>>> import numpy as np
>>> from numpy import linalg as LA
>>> np.set_printoptions(suppress=True, linewidth=120)
>>> def tidy(a):
...     return np.round(a, 1) + 0
... 
>>> E = np.load("a.npy")
>>> E
array([[-1,  2,  2,  1,  3,  2,  0, -2,  1,  0,  3,  0, -2,  0],
       [-2,  0,  3, -3,  2, -2, -2,  0,  1, -3,  2, -1, -2,  3],
       [ 3,  3, -1,  0,  2,  2, -2,  3,  1, -1,  3,  2,  1, -1],
       [ 0, -2, -2,  1,  0,  3,  0,  1, -1,  2,  1,  1,  1, -1],
       [-2,  1, -3,  2,  3,  3,  0,  3,  3,  2, -3,  1,  2,  0],
       [ 0,  2,  3,  3, -3, -1,  3, -3,  0,  3,  3,  2,  1,  3],
       [ 2,  1,  0,  0,  1,  1, -2, -3, -2, -3,  2, -2,  0, -2],
       [ 1, -2,  1,  2,  3,  3, -1,  0,  1,  3, -3, -2, -2,  0],
       [-3,  3,  1, -3,  0, -3, -3,  1, -1,  3,  0, -2,  2,  2],
       [ 1, -2,  3, -3, -2, -1,  1,  1, -1,  2,  0, -1,  2, -3]])
>>> x = np.array([1, -2, 2, -1, 3, -2, 3, -2, -2, -1, -1, 1, 2, 0])
>>> E @ np.ones(14)
array([ 9., -4., 15.,  4., 12., 16., -7.,  4., -3., -3.])
>>> E @ (2 * x)
array([ -4,  10, -30, -14, -30,  10,   8,  -6, -16,  28])
>>> (E * x).sum(axis=1)
array([ -2,   5, -15,  -7, -15,   5,   4,  -3,  -8,  14])
>>> E * x
array([[-1, -4,  4, -1,  9, -4,  0,  4, -2,  0, -3,  0, -4,  0],
       [-2,  0,  6,  3,  6,  4, -6,  0, -2,  3, -2, -1, -4,  0],
       [ 3, -6, -2,  0,  6, -4, -6, -6, -2,  1, -3,  2,  2,  0],
       [ 0,  4, -4, -1,  0, -6,  0, -2,  2, -2, -1,  1,  2,  0],
       [-2, -2, -6, -2,  9, -6,  0, -6, -6, -2,  3,  1,  4,  0],
       [ 0, -4,  6, -3, -9,  2,  9,  6,  0, -3, -3,  2,  2,  0],
       [ 2, -2,  0,  0,  3, -2, -6,  6,  4,  3, -2, -2,  0,  0],
       [ 1,  4,  2, -2,  9, -6, -3,  0, -2, -3,  3, -2, -4,  0],
       [-3, -6,  2,  3,  0,  6, -9, -2,  2, -3,  0, -2,  4,  0],
       [ 1,  4,  6,  3, -6,  2,  3, -2,  2, -2,  0, -1,  4,  0]])
>>> np.einsum("ij,j->i", E, x)
array([ -2,   5, -15,  -7, -15,   5,   4,  -3,  -8,  14])
>>> K = np.load("layer14.npy")
>>> print(K)
[[8 0 0 0 0]
 [0 9 0 0 0]
 [0 0 2 0 0]
 [0 0 0 6 0]
 [0 0 0 0 0]]
>>> tidy(np.abs(LA.eigvals(K)).max())
np.float64(9.0)
>>> LA.matrix_power(K, 2)
array([[64,  0,  0,  0,  0],
       [ 0, 81,  0,  0,  0],
       [ 0,  0,  4,  0,  0],
       [ 0,  0,  0, 36,  0],
       [ 0,  0,  0,  0,  0]])
>>> (K + K.T) / 2
array([[8., 0., 0., 0., 0.],
       [0., 9., 0., 0., 0.],
       [0., 0., 2., 0., 0.],
       [0., 0., 0., 6., 0.],
       [0., 0., 0., 0., 0.]])
>>> w, V = LA.eigh(K)
>>> x = np.array([-2, 2, 2, 1, -2])
>>> tidy(x @ K @ x / (x @ x)), w[0], w[-1]
(np.float64(4.8), np.float64(0.0), np.float64(9.0))
>>> x @ K @ x
np.int64(82)
>>> out = np.array([[-1, -5, -5], [-2, 5, 3], [-1, -1, -3], [-5, 0, 4], [3, -5, 1]])
>>> print(np.einsum("ij,ij->i", K, K))
[64 81  4 36  0]
>>> np.einsum("ik,kj->ij", K, out)
array([[ -8, -40, -40],
       [-18,  45,  27],
       [ -2,  -2,  -6],
       [-30,   0,  24],
       [  0,   0,   0]])
>>> print(out.T @ K.T)
[[ -8 -18  -2 -30   0]
 [-40  45  -2   0   0]
 [-40  27  -6  24   0]]
>>> tidy(LA.det(K.T))
np.float64(0.0)
>>> np.kron(np.eye(2, dtype=int), K)
array([[8, 0, 0, 0, 0, 0, 0, 0, 0, 0],
       [0, 9, 0, 0, 0, 0, 0, 0, 0, 0],
       [0, 0, 2, 0, 0, 0, 0, 0, 0, 0],
       [0, 0, 0, 6, 0, 0, 0, 0, 0, 0],
       [0, 0, 0, 0, 0, 0, 0, 0, 0, 0],
       [0, 0, 0, 0, 0, 8, 0, 0, 0, 0],
       [0, 0, 0, 0, 0, 0, 9, 0, 0, 0],
       [0, 0, 0, 0, 0, 0, 0, 2, 0, 0],
       [0, 0, 0, 0, 0, 0, 0, 0, 6, 0],
       [0, 0, 0, 0, 0, 0, 0, 0, 0, 0]])
>>> F = np.maximum(np.array([[-2, 0, -1],
...     [-1, -3, 0],
...     [1, -3, 3],
...     [-2, -2, 0],
...     [2, 3, 1],
...     [1, 3, -3],
...     [-1, 1, -2],
...     [1, 1, 0],
...     [-3, -1, 1],
...     [-3, 2, -1],
...     [2, -2, -2],
...     [1, -3, 3],
...     [1, -2, 1],
...     [-2, -2, 1],
...     [2, 3, 1],
...     [-1, 2, 2],
...     [1, -3, -2],
...     [1, 2, -2],
...     [3, 0, 3],
...     [0, 1, -1],
...     [-2, -1, 2],
...     [-2, 1, -2],
...     [-2, 3, -1]]) @ np.array([[-8, -5, 3, 2, 9, -7, -8, -1, -8, 5, 6, 2, 4],
...     [-1, 1, -9, 8, -3, 3, 1, 9, 5, 5, 1, -3, 2],
...     [2, 1, 3, 5, 8, -8, -9, 5, -2, 6, -9, -3, 1]]) + np.array([1, -1, 1, -2, 2, -1, 1, -2, 0, 0, 3, 0, 1]), 0)
>>> F
array([[15,  8,  0,  0,  0, 21, 26,  0, 18,  0,  0,  0,  0],
       [12,  1, 25,  0,  2,  0,  6,  0,  0,  0,  0,  7,  0],
       [ 2,  0, 40,  0, 44,  0,  0,  0,  0,  8,  0,  2,  2],
       [19,  7, 13,  0,  0,  7, 15,  0,  6,  0,  0,  2,  0],
       [ 0,  0,  0, 31, 19,  0,  0, 28,  0, 31,  9,  0, 16],
       [ 0,  0,  0,  9,  0, 25, 23,  9, 13,  2, 39,  2,  8],
       [ 4,  3,  0,  0,  0, 25, 28,  0, 17,  0, 16,  1,  0],
       [ 0,  0,  0,  8,  8,  0,  0,  6,  0, 10, 10,  0,  7],
       [28, 14,  4,  0,  0,  9, 15,  0, 17,  0,  0,  0,  0],
       [21, 15,  0,  3,  0, 34, 36, 14, 36,  0,  0,  0,  0],
       [ 0,  0, 19,  0, 10,  0,  1,  0,  0,  0, 31, 16,  3],
       [ 2,  0, 40,  0, 44,  0,  0,  0,  0,  8,  0,  2,  2],
       [ 0,  0, 25,  0, 25,  0,  0,  0,  0,  1,  0,  5,  2],
       [21,  8, 16,  0,  0,  0,  6,  0,  4,  0,  0,  0,  0],
       [ 0,  0,  0, 31, 19,  0,  0, 28,  0, 31,  9,  0, 16],
       [11,  8,  0, 22,  3,  0,  0, 27, 14, 17,  0,  0,  3],
       [ 0,  0, 25,  0,  4,  0,  8,  0,  0,  0, 24, 17,  0],
       [ 0,  0,  0,  6,  0, 14, 13,  5,  6,  3, 29,  2,  7],
       [ 0,  0, 19, 19, 53,  0,  0, 10,  0, 33,  0,  0, 16],
       [ 0,  0,  0,  1,  0, 10, 11,  2,  7,  0, 13,  0,  2],
       [22, 10, 10,  0,  3,  0,  0,  1,  7,  0,  0,  0,  0],
       [12,  8,  0,  0,  0, 32, 36,  0, 25,  0, 10,  0,  0],
       [12, 11,  0, 13,  0, 30, 29, 22, 33,  0,  3,  0,  0]])
>>> # row 11 repeats row 2
>>> rng = np.random.default_rng(67)
>>> out = F + rng.integers(-2, 3, (23, 8)) @ rng.integers(-2, 3, (8, 13))
>>> print(out)
[[ 20  10   9  -6   4  19  25   1  24   2  -5   0   3]
 [  1   5  26   1  -1   4   6   5  -1  -7   5   5   7]
 [ -5   2  28   7  41  -6  -7  -6  -3  10   4  -8  -4]
 [ 15  11  16  -3   0  19  23  -1   8   1   1   0   3]
 [ -4   1   5  34  13   2  -3  31  -6  26  11   3  23]
 [ -1   3   7  13  -4  29  27  10   9  -2  35   3  15]
 [  5  -2  -2  -7   3  25  22   0  20   1  20   6  -2]
 [ -2  -6   2  13   1   3   1  14 -10   9  12   8  10]
 [ 30  14  17  -3  -2  12  13   3  16   1  -5   4   8]
 [ 29  20   0  -4   6  27  32   8  45  12   1  -9  -9]
 [  2  -9  13   6  10   3   4  -6  -5  -8  22  25   4]
 [ -5   1  41   4  42   1   3   6  -2   1  -1   2   8]
 [  3  -3  25   0  26  -5  -7  -4   0  -2  -4   8   3]
 [ 28  -4   6   1   7  -8   6  -1   6  -5  -7   9  -6]
 [-11  -5  -3  36  16   5   2  34  -5  19   8   6  24]
 [  8  10  -6  14   8  -3  -4  29  22  23  10  -6  -4]
 [  9   1  27   4  -1 -13  -3  -2  -6   6  27  16  -5]
 [  0  -3  -4  -4  10  18  21  10  17   4  31   4   3]
 [ -6   3  15  27  45  -5  -8   9  -8  34   6  -6  15]
 [  5  -3   7   1   0  19  16  -4   5  -8   3  10  10]
 [ 19   4   6   0   1  -4   0  17   3  -3  12   8  -2]
 [ 11   7  -3   8  -9  29  29  -2  14   2  15   0  -2]
 [  8  11  -1   8   0  37  29  23  34  -4  11   4   2]]
>>> LA.matrix_rank(out - F, tol=1e-8)
np.int64(8)
>>> np.abs(out - F).sum(axis=1)
array([46, 51, 75, 44, 50, 48, 39, 58, 47, 83, 67, 41, 34, 75, 72, 70, 68, 64, 65, 73, 64, 54, 37])
>>> m1 = np.load("mat.npy")
>>> tidy(m1)
array([[-2.6,  2.5,  0.4,  1.3, -0.9,  1.9,  1. , -2.2,  0.1],
       [ 0.6, -1.7, -1.8,  0.6,  1.4,  3.7,  0.3,  0.2,  1.5],
       [-2. ,  1.2, -1.1, -2.2,  2.7,  0.3,  0.3,  1.4, -2. ],
       [ 0. ,  0.4, -1.4, -3.8, -1.4, -0.1, -0.3, -1.6,  2.1],
       [ 0.6,  1.7, -2.4,  1.5,  1.8, -2.3,  1.2, -0.3,  2. ],
       [ 0.6, -0.9, -1. ,  0.3,  1.4, -0.4, -1.8, -3.6, -2. ],
       [-2.7, -1.8, -2.6,  1.1, -1.9, -1. , -0.9,  0.8, -0.4],
       [ 2.4,  1.5, -2.2,  0.1, -2.1,  0.8,  1.2,  0.5, -2.4],
       [ 0.5,  2.3, -0.3,  0.6, -0.1,  0.7, -4.1,  1.1,  0.6]])
>>> O, R = LA.qr(m1)
>>> np.allclose(R.T @ R, m1.T @ m1)
True
>>> tidy(abs(R[0, 0])), tidy(LA.norm(m1[:, 0]))
(np.float64(5.0), np.float64(5.0))
>>> tidy(O @ R)
array([[-2.6,  2.5,  0.4,  1.3, -0.9,  1.9,  1. , -2.2,  0.1],
       [ 0.6, -1.7, -1.8,  0.6,  1.4,  3.7,  0.3,  0.2,  1.5],
       [-2. ,  1.2, -1.1, -2.2,  2.7,  0.3,  0.3,  1.4, -2. ],
       [ 0. ,  0.4, -1.4, -3.8, -1.4, -0.1, -0.3, -1.6,  2.1],
       [ 0.6,  1.7, -2.4,  1.5,  1.8, -2.3,  1.2, -0.3,  2. ],
       [ 0.6, -0.9, -1. ,  0.3,  1.4, -0.4, -1.8, -3.6, -2. ],
       [-2.7, -1.8, -2.6,  1.1, -1.9, -1. , -0.9,  0.8, -0.4],
       [ 2.4,  1.5, -2.2,  0.1, -2.1,  0.8,  1.2,  0.5, -2.4],
       [ 0.5,  2.3, -0.3,  0.6, -0.1,  0.7, -4.1,  1.1,  0.6]])
>>> O.shape, R.shape
((9, 9), (9, 9))
>>> tidy(R)
array([[5., 0., 0., 0., 0., 0., 0., 0., 0.],
       [0., 5., 0., 0., 0., 0., 0., 0., 0.],
       [0., 0., 5., 0., 0., 0., 0., 0., 0.],
       [0., 0., 0., 5., 0., 0., 0., 0., 0.],
       [0., 0., 0., 0., 5., 0., 0., 0., 0.],
       [0., 0., 0., 0., 0., 5., 0., 0., 0.],
       [0., 0., 0., 0., 0., 0., 5., 0., 0.],
       [0., 0., 0., 0., 0., 0., 0., 5., 0.],
       [0., 0., 0., 0., 0., 0., 0., 0., 5.]])
>>> np.trace(O @ O.T)
np.float64(9.0)
>>> print(tidy(np.abs(np.diag(R))))
[5. 5. 5. 5. 5. 5. 5. 5. 5.]
